$ python -q
>>> import numpy as np
>>> import numpy.linalg as la
>>> np.set_printoptions(precision=2, suppress=True, linewidth=100, floatmode="fixed")
>>> F = np.loadtxt("data.csv", delimiter=",")
>>> F
array([[ 0.00, -1.00, -3.00,  2.00,  0.00,  0.00, -2.00,  0.00,  2.00],
       [ 3.00,  0.00,  1.00,  2.00,  0.00,  0.00,  0.00,  0.00,  3.00],
       [ 0.00, -2.00,  0.00, -1.00,  0.00,  0.00, -3.00,  0.00, -1.00],
       [ 0.00, -2.00,  1.00,  3.00,  0.00,  0.00, -3.00,  0.00, -3.00],
       [ 0.00,  0.00,  0.00,  0.00, -3.00,  2.00,  0.00,  0.00,  0.00],
       [ 0.00,  0.00,  0.00,  0.00,  3.00, -2.00,  0.00,  0.00,  0.00],
       [ 3.00,  1.00,  0.00,  1.00,  0.00,  0.00, -1.00,  0.00, -1.00],
       [ 0.00,  0.00,  0.00,  0.00,  0.00,  0.00,  0.00,  3.00,  0.00],
       [-2.00, -2.00, -3.00, -1.00,  0.00,  0.00,  0.00,  0.00,  0.00]])
>>> # null space of dimension 1
>>> rank = la.matrix_rank(F)
>>> print(rank)
8
>>> ns = la.svd(F)[2][rank:].T
>>> np.round(ns[:, 0] / ns[np.abs(ns[:, 0]).round(6).argmax(), 0], 2) + 0
array([0.00, 0.00, 0.00, 0.00, 0.67, 1.00, 0.00, 0.00, 0.00])
>>> print([int(la.matrix_rank(np.delete(F, i, axis=0))) for i in range(9)])
[7, 7, 7, 7, 8, 8, 7, 7, 7]
>>> left, s, vt = la.svd(F)
>>> np.argmax(s[:-1] / (s[1:] + 1e-6)) + 1
np.int64(8)
>>> s.round(2) + 0
array([6.54, 6.24, 5.26, 5.10, 3.00, 2.59, 2.37, 1.17, 0.00])
>>> out = left[:, :8] @ np.diag(s[:8]) @ vt[:8]
>>> print(round(np.abs(F - out).max(), 2))
0.0
>>> round(float(la.norm(F - out, 2)), 2), round(s[8], 2)
(0.0, np.float64(0.0))
>>> la.matrix_rank(out)
np.int64(8)
>>> la.matrix_rank(F, rtol=0.05)
np.int64(8)
